$ python -q
>>> import numpy as np
>>> np.set_printoptions(suppress=True, linewidth=160)
>>> def rd(a):
...     return np.round(a, 2) + 0
... 
>>> E = np.load("m.npy")
>>> E
array([[ 1, -2,  4, -8],
       [ 1, -1,  1, -1],
       [ 1,  0,  0,  0]])
>>> out = E / np.linalg.norm(E, axis=1)
Traceback (most recent call last):
  File "<python-input-5>", line 1, in <module>
    out = E / np.linalg.norm(E, axis=1)
          ~~^~~~~~~~~~~~~~~~~~~~~~~~~~~
ValueError: operands could not be broadcast together with shapes (3,4) (3,) 
>>> out = E / np.linalg.norm(E, axis=1, keepdims=True)
>>> C2 = out @ out.T
>>> np.argwhere(np.triu(np.abs(C2) > 0.95, 1))
array([], shape=(0, 2), dtype=int64)
>>> rd(C2[0])
array([1.  , 0.81, 0.11])
>>> (C2 - 2 * np.eye(3)).round(6).argmax(axis=1)
array([1, 0, 1])
>>> out = E / np.sqrt((E ** 2).mean(axis=1, keepdims=True))
>>> rd(np.linalg.norm(out, axis=1))
array([2., 2., 2.])
>>> rd(out[0])
array([ 0.22, -0.43,  0.87, -1.74])
>>> np.linalg.matrix_rank(E - E.mean(axis=1, keepdims=True))
np.int64(3)
>>> ang = np.radians(135)
>>> R = np.eye(4)
>>> R[0, 0] = R[2, 2] = np.cos(ang)
>>> R[0, 2], R[2, 0] = -np.sin(ang), np.sin(ang)
>>> rd(R)
array([[-0.71,  0.  , -0.71,  0.  ],
       [ 0.  ,  1.  ,  0.  ,  0.  ],
       [ 0.71,  0.  , -0.71,  0.  ],
       [ 0.  ,  0.  ,  0.  ,  1.  ]])
>>> out = E @ R.T
>>> rd(np.linalg.svd(E, compute_uv=False)), rd(np.linalg.svd(out, compute_uv=False))
(array([9.37, 1.4 , 0.57]), array([9.37, 1.4 , 0.57]))
>>> rd(np.linalg.det(R)), rd(np.trace(R))
(np.float64(1.0), np.float64(0.59))
>>> x = np.array([-2, -4, 6, 0])
>>> h1 = np.maximum(E @ x, 0)
>>> np.maximum(E @ (3 * x), 0)
array([90, 24,  0])
>>> E.T @ h1
array([  38,  -68,  128, -248])
>>> E * (h1 > 1e-9)[:, None]
array([[ 1, -2,  4, -8],
       [ 1, -1,  1, -1],
       [ 0,  0,  0,  0]])
>>> h1
array([30,  8,  0])
>>> np.maximum(E @ x, 0) - np.maximum(-E @ x, 0)
array([30,  8, -2])
>>> f, v = E[1], E[0]
>>> f @ v
np.int64(15)
>>> f @ f
np.int64(4)
>>> pr = (f @ v) / (f @ f) * f
>>> np.linalg.matrix_rank(np.outer(f, v))
np.int64(1)
>>> rd(np.linalg.norm(f + v) ** 2 + np.linalg.norm(f - v) ** 2)
np.float64(178.0)
>>> data = np.loadtxt("test10.csv", delimiter=",")
>>> data
array([[ 1.  ,  0.32, -0.4 ],
       [ 0.5 , -2.29,  2.3 ],
       [-0.7 ,  0.06, -0.1 ],
       [ 0.8 , -1.12,  1.  ],
       [ 1.2 , -0.12,  0.2 ],
       [ 0.8 , -0.78,  0.8 ],
       [-0.2 ,  0.87, -0.9 ],
       [-1.2 , -0.05, -0.1 ],
       [ 1.7 , -0.26,  0.3 ],
       [ 0.5 ,  0.54, -0.5 ],
       [-2.  , -0.67,  0.6 ],
       [-0.5 , -1.31,  1.2 ],
       [-1.4 , -0.98,  0.9 ],
       [ 0.9 , -1.09,  1.2 ],
       [ 2.2 ,  0.99, -1.  ],
       [ 1.1 , -2.01,  2.  ],
       [-1.2 , -0.46,  0.6 ],
       [ 0.8 , -0.53,  0.5 ],
       [-0.1 ,  1.13, -1.1 ],
       [-1.2 , -0.44,  0.4 ],
       [ 1.  , -0.3 ,  0.3 ]])
>>> np.argsort(-np.linalg.norm(data, axis=0).round(6), kind="stable")[:3]
array([0, 1, 2])
>>> np.linalg.matrix_rank(data, rtol=0.1)
np.int64(2)
>>> rd(np.linalg.norm(data, 2) / np.linalg.norm(data))
np.float64(0.77)
